% python3 -q
>>> import numpy as np
>>> import numpy.linalg as la
>>> np.set_printoptions(precision=1, suppress=True, linewidth=100, sign=" ")
>>> E = np.loadtxt("out0.csv", delimiter=",")
>>> print(E)
[[ 1. -1.  1. -1.  1. -1.  1. -1.]
 [ 1.  1. -1. -1. -1. -1.  1.  1.]
 [ 1.  1.  1.  1. -1. -1. -1. -1.]
 [ 1.  1.  1.  1.  1.  1.  1.  1.]
 [ 1. -1. -1.  1. -1.  1.  1. -1.]
 [ 1.  1. -1. -1.  1.  1. -1. -1.]]
>>> t = np.radians(72)
>>> R = np.eye(8)
>>> R[7, 7] = R[4, 4] = np.cos(t)
>>> R[7, 4], R[4, 7] = -np.sin(t), np.sin(t)
>>> print(R)
[[ 1.   0.   0.   0.   0.   0.   0.   0. ]
 [ 0.   1.   0.   0.   0.   0.   0.   0. ]
 [ 0.   0.   1.   0.   0.   0.   0.   0. ]
 [ 0.   0.   0.   1.   0.   0.   0.   0. ]
 [ 0.   0.   0.   0.   0.3  0.   0.   1. ]
 [ 0.   0.   0.   0.   0.   1.   0.   0. ]
 [ 0.   0.   0.   0.   0.   0.   1.   0. ]
 [ 0.   0.   0.   0.  -1.   0.   0.   0.3]]
>>> other = E @ R.T
>>> print(other)
[[ 1.  -1.   1.  -1.  -0.6 -1.   1.  -1.3]
 [ 1.   1.  -1.  -1.   0.6 -1.   1.   1.3]
 [ 1.   1.   1.   1.  -1.3 -1.  -1.   0.6]
 [ 1.   1.   1.   1.   1.3  1.   1.  -0.6]
 [ 1.  -1.  -1.   1.  -1.3  1.   1.   0.6]
 [ 1.   1.  -1.  -1.  -0.6  1.  -1.  -1.3]]
>>> print(round(la.det(R), 1), np.round(np.trace(R), 1))
1.0 6.6
>>> print(np.abs(E).max())
1.0
>>> print(E.sum(axis=1))
[ 0.  0.  0.  8.  0.  0.]
>>> other = np.array([[-1, -5], [-5, -1], [3, 2], [2, -4], [-2, -2], [0, 1]])
>>> W2 = np.array([[0, 1, -1], [-2, 0, -1]])
>>> rng = np.random.default_rng(235)
>>> arr = other @ W2 + 0.3 * rng.normal(size=(6, 3))
>>> print(arr)
[[10.8 -0.7  6.5]
 [ 2.  -5.5  5.5]
 [-4.1  2.9 -5.4]
 [ 8.2  2.4  1.5]
 [ 3.8 -1.9  4.1]
 [-1.8 -0.4 -0.8]]
>>> x0 = np.array([1, 1, 0, -1, 0, -2, -1, -1])
>>> print(E * x0)
[[ 1. -1.  0.  1.  0.  2. -1.  1.]
 [ 1.  1. -0.  1. -0.  2. -1. -1.]
 [ 1.  1.  0. -1. -0.  2.  1.  1.]
 [ 1.  1.  0. -1.  0. -2. -1. -1.]
 [ 1. -1. -0. -1. -0. -2. -1.  1.]
 [ 1.  1. -0.  1.  0. -2.  1.  1.]]
>>> print(E @ np.eye(8)[0])
[ 1.  1.  1.  1.  1.  1.]
>>> x0 @ E
Traceback (most recent call last):
  File "<python-input-23>", line 1, in <module>
    x0 @ E
    ~~~^~~
ValueError: matmul: Input operand 1 has a mismatch in its core dimension 0, with gufunc signature (n?,k),(k,m?)->(n?,m?) (size 6 is different from 8)
>>> print(np.einsum("ij,j->i", E, x0))
[ 3.  3.  5. -3. -3.  3.]
>>> print((E @ x0).argmax())
2
>>> print(E @ x0)
[ 3.  3.  5. -3. -3.  3.]
>>> M = np.load("layer15.npy")
>>> print(M)
[[ 1  0  0  0  0]
 [-1  1  0  0  0]
 [ 2  2  1  0  0]
 [-2  2  2  1  0]
 [ 0 -3 -2 -3  1]]
>>> # triangular, det is the product of the diagonal
>>> left, sig, VT = la.svd(arr)
>>> print(sig)
[ 18.    8.4   0.8]
>>> other = left[:, :2] @ np.diag(sig[:2]) @ VT[:2]
>>> print(round(np.abs(arr - other).max(), 1))
0.3
>>> print(la.matrix_rank(other))
2
>>> print(np.round(la.norm(arr - other, 2), 1), np.round(sig[2], 1))
0.8 0.8
>>> w, evecs = la.eig(M)
>>> print(np.sort(la.eigvals(M.T)))
[ 1.  1.  1.  1.  1.]
>>> print(np.prod(w))
1.0
>>> print(M @ evecs[:, 0] - w[0] * evecs[:, 0])
[ 0.  0.  0.  0.  0.]
>>> print(la.matrix_power(M, 2))
[[  1   0   0   0   0]
 [ -2   1   0   0   0]
 [  2   4   1   0   0]
 [ -2   8   4   1   0]
 [  5 -16 -10  -6   1]]
>>> print((M - M.T) / 2)
[[ 0.   0.5 -1.   1.   0. ]
 [-0.5  0.  -1.  -1.   1.5]
 [ 1.   1.   0.  -1.   1. ]
 [-1.   1.   1.   0.   1.5]
 [ 0.  -1.5 -1.  -1.5  0. ]]
>>> print((M + M.T) / 2)
[[ 1.  -0.5  1.  -1.   0. ]
 [-0.5  1.   1.   1.  -1.5]
 [ 1.   1.   1.   1.  -1. ]
 [-1.   1.   1.   1.  -1.5]
 [ 0.  -1.5 -1.  -1.5  1. ]]
>>> la.determinant(M)
Traceback (most recent call last):
  File "<python-input-43>", line 1, in <module>
    la.determinant(M)
    ^^^^^^^^^^^^^^
AttributeError: module 'numpy.linalg' has no attribute 'determinant'
>>> print(np.allclose(M, M.T))
False
>>> print(round(np.abs(la.eigvals(M)).max(), 1))
1.0
>>> print(np.allclose(M @ M.T, M.T @ M))
False
>>> print(np.sort(np.abs(la.eigvals(M))))
[ 1.  1.  1.  1.  1.]
>>> print(M @ M)
[[  1   0   0   0   0]
 [ -2   1   0   0   0]
 [  2   4   1   0   0]
 [ -2   8   4   1   0]
 [  5 -16 -10  -6   1]]
>>> print(la.eigvals(M))
[ 1.  1.  1.  1.  1.]
>>> print(np.einsum("ij,ji->", M, M))
5
>>> data = np.loadtxt("m.csv", delimiter=",")
>>> print(data)
[[-1.9 -1.  -2.   1.   0. ]
 [ 3.  -0.9 -2.   0.  -2. ]
 [ 1.  -1.  -1.9  1.   2. ]
 [ 2.   3.   1.   1.1 -3. ]
 [-2.  -1.  -2.   1.   0.1]]
>>> w1 = np.array([[1, 1], [4, 3], [2, 2], [0, 1], [0, 2]])
>>> beta = np.array([5, -3])
>>> hid = np.maximum(data @ w1 + beta, 0)
>>> print(la.matrix_rank(hid))
2
>>> W2 = np.array([[1, 2, 2], [3, 1, 0]])
>>> print(hid @ W2)
[[  0.    0.    0. ]
 [  0.4   0.8   0.8]
 [  0.    0.    0. ]
 [ 36.3  47.1  42. ]
 [  0.    0.    0. ]]
>>> print((hid @ W2).round(6).argmax(axis=1))
[ 0  1  0  1  0]
>>> z = rng.permutation(5)
>>> print(z)
[ 2  3  4  1  0]
>>> other = data[z][:, z]
>>> print(other)
[[-1.9  1.   2.  -1.   1. ]
 [ 1.   1.1 -3.   3.   2. ]
 [-2.   1.   0.1 -1.  -2. ]
 [-2.   0.  -2.  -0.9  3. ]
 [-2.   1.   0.  -1.  -1.9]]
>>> print(np.allclose(other, data))
False
>>> print(np.sort(np.abs(la.eigvals(other))))
[ 0.1  1.3  1.3  3.8  3.8]
>>> C2 = data.T @ data
>>> print(np.round(np.trace(C2), 1), round(float((data ** 2).sum()), 1))
72.2 72.3
>>> print(np.round(la.svd(data, compute_uv=False) ** 2, 1) + 0)
[ 38.2  20.   10.2   3.9   0. ]
>>> print(C2)
[[ 21.6   6.2   1.9  -0.7 -10.2]
 [  6.2  12.8  10.7   0.3  -9.3]
 [  1.9  10.7  16.6  -4.8  -3. ]
 [ -0.7   0.3  -4.8   4.2  -1.2]
 [-10.2  -9.3  -3.   -1.2  17. ]]
>>> Q, R = la.qr(data)
>>> print(R)
[[ 4.6  1.3  0.4 -0.2 -2.2]
 [ 0.   3.3  3.1  0.2 -1.9]
 [ 0.   0.   2.7 -2.   1.4]
 [ 0.   0.   0.   0.6  2.6]
 [ 0.   0.   0.   0.   0.1]]
>>> print(np.trace(Q @ Q.T))
5.0
>>> other = la.inv(data)
>>> print(round(la.slogdet(data)[0], 1))
1.0
>>> print((np.abs(other) > 1e-9).astype(int))
[[ 1  1  1  1  1]
 [ 1  1  1  1  1]
 [ 1  1  1  1  1]
 [ 1  1  1  1  1]
 [ 1  1  1  1  1]]
>>> print(np.allclose(other, data.T))
False
>>> print(np.round(data @ other, 1) + 0)
[[ 1.  0.  0.  0.  0.]
 [ 0.  1.  0.  0.  0.]
 [ 0.  0.  1.  0.  0.]
 [ 0.  0.  0.  1.  0.]
 [ 0.  0.  0.  0.  1.]]
>>> print(other.round(1) + 0)
[[  3.4   0.    0.2   0.   -3.6]
 [-27.1   0.6  -0.2   0.4  26.9]
 [ 23.9  -0.8   0.2  -0.2 -23.9]
 [ 28.1  -0.9   0.6   0.  -27.7]
 [ -6.6   0.    0.2   0.    6.4]]
>>> W0 = np.array([[4.0, 0.0, 0.0, 0.0, 0.0],
...     [0.0, 13.0, 0.0, 15.0, 3.0],
...     [0.0, 0.0, 4.0, 0.0, 0.0],
...     [0.0, 15.0, 0.0, 29.0, 5.0],
...     [0.0, 3.0, 0.0, 5.0, 5.0]])
>>> # splits into 3 blocks
>>> print((la.matrix_power((W0 != 0) + (W0.T != 0) + np.eye(5), 5) > 0).astype(int))
[[ 1  0  0  0  0]
 [ 0  1  0  1  1]
 [ 0  0  1  0  0]
 [ 0  1  0  1  1]
 [ 0  1  0  1  1]]
>>> w, evecs = la.eig(W0)
>>> print(np.round(W0 @ evecs[:, 0] - w[0] * evecs[:, 0], 1) + 0)
[ 0.  0.  0.  0.  0.]
>>> print(np.sort(la.eigvals(W0 @ W0)))
[   16.    16.    16.    16.  1521.]
>>> C2 = W0.T @ W0
>>> print(la.svd(W0, compute_uv=False) ** 2)
[ 1521.    16.    16.    16.    16.]
>>> print(C2)
[[   16.     0.     0.     0.     0.]
 [    0.   403.     0.   645.   129.]
 [    0.     0.    16.     0.     0.]
 [    0.   645.     0.  1091.   215.]
 [    0.   129.     0.   215.    59.]]
>>> print(la.eigvalsh(C2)[::-1])
[ 1521.    16.    16.    16.    16.]
>>> print((W0 @ W0.T).shape)
(5, 5)
>>> print(la.matrix_rank(C2))
5
>>> P = np.triu(np.array([[-5, -1, -4, 2, 7],
...     [6, 5, -2, 1, 1],
...     [-4, 1, -1, 3, -6],
...     [-4, -7, 1, -9, -9],
...     [8, -4, 0, -2, 3]]), 1) + np.eye(5)
>>> other = P @ W0 @ la.inv(P)
>>> print(P @ W0 - W0 @ P)
[[  0.  42.   0.  70.  14.]
 [  0.  18.  18.  21. 132.]
 [  0.  27.   0.  45.   9.]
 [  0. -27.  30. -60. 201.]
 [  0.   0.   6.  -3.  42.]]
>>> print(np.trace(other), np.trace(W0))
55.0 55.0
>>> print(other)
[[    4.    42.    84.  -224. -1540.]
 [    0.    31.    54.  -144.  -990.]
 [    0.    27.    58.  -144.  -990.]
 [    0.   -12.   -24.    68.   440.]
 [    0.     3.     6.   -16.  -106.]]
>>> print(la.matrix_rank(other))
5
>>> print(np.poly(other))
[    1.   -55.   720. -4000. 10240. -9984.]
>>> blk = np.stack([other, 3 * other, other[::-1]])
>>> print(blk.shape)
(3, 5, 5)
>>> print(la.norm(blk, axis=(1, 2)))
[ 2156.6  6469.7  2156.6]
>>> F = np.load("mat.npy")
>>> print(F)
[[ 3  2  2  0  1]
 [ 0  3  0  1  0]]
>>> f, g = F[0], F[1]
>>> print(f @ f)
18
>>> p = (f @ g) / (f @ f) * f
>>> print(np.round((g - p) @ f, 1))
0.0
>>> left, sig, VT = la.svd(F, full_matrices=False)
>>> print(np.round(left.T @ left, 1) + 0)
[[ 1.  0.]
 [ 0.  1.]]
>>> print(np.cumsum(sig ** 2) / np.sum(sig ** 2))
[ 0.8  1. ]
>>> print(sig / sig[0])
[ 1.   0.6]
>>> print(np.abs(VT[0]))
[ 0.6  0.7  0.4  0.1  0.2]
>>> w1 = np.array([[5, 0], [1, 0], [4, 0], [0, 5], [2, 4]])
>>> beta = np.array([0, 1])
>>> hid = np.maximum(F @ w1 + beta, 0)
>>> print(la.matrix_rank(hid))
2
>>> print(hid)
[[ 27   5]
 [  3   6]]
>>> print((hid > 0).mean(axis=0))
[ 1.  1.]
>>> W2 = np.array([[2, 0], [-1, 2]])
>>> print(w1 @ W2)
[[10  0]
 [ 2  0]
 [ 8  0]
 [-5 10]
 [ 0  8]]
>>> print(hid @ W2)
[[ 49  10]
 [  0  12]]
>>> print((hid @ W2).round(6).argmax(axis=1))
[ 0  1]
>>> m1 = np.load("w.npy")
>>> print(m1)
[[ 2. -1.  0.  0.]
 [-1.  1. -1.  0.]
 [ 0. -1. -2. -1.]
 [ 0.  0. -1. -2.]]
>>> Q = m1.astype(float).copy()
>>> for j in range(4):
...     Q[:, j] -= Q[:, :j] @ (Q[:, :j].T @ Q[:, j])
...     Q[:, j] /= la.norm(Q[:, j])
... 
>>> print(np.round(Q.T @ m1, 1) + 0)
[[ 2.2 -1.3  0.4  0. ]
 [ 0.   1.1  1.5  0.9]
 [ 0.   0.   1.9  1.4]
 [ 0.   0.   0.   1.5]]
>>> print(np.round(Q.T @ Q, 1) + 0)
[[ 1.  0.  0.  0.]
 [ 0.  1.  0.  0.]
 [ 0.  0.  1.  0.]
 [ 0.  0.  0.  1.]]
>>> f = np.array([1, 2, 2, 1, 2])
>>> K = np.array([np.roll(f, i) for i in range(5)])
>>> print(K)
[[ 1  2  2  1  2]
 [ 2  1  2  2  1]
 [ 1  2  1  2  2]
 [ 2  1  2  1  2]
 [ 2  2  1  2  1]]
>>> Q = K.astype(float).copy()
>>> for j in range(5):
...     Q[:, j] -= Q[:, :j] @ (Q[:, :j].T @ Q[:, j])
...     Q[:, j] /= la.norm(Q[:, j])
... 
>>> print(Q)
[[ 0.3  0.6  0.6 -0.3 -0.3]
 [ 0.5 -0.4  0.2  0.6 -0.3]
 [ 0.3  0.6 -0.1  0.5  0.6]
 [ 0.5 -0.4  0.2 -0.4  0.6]
 [ 0.5  0.1 -0.7 -0.3 -0.3]]
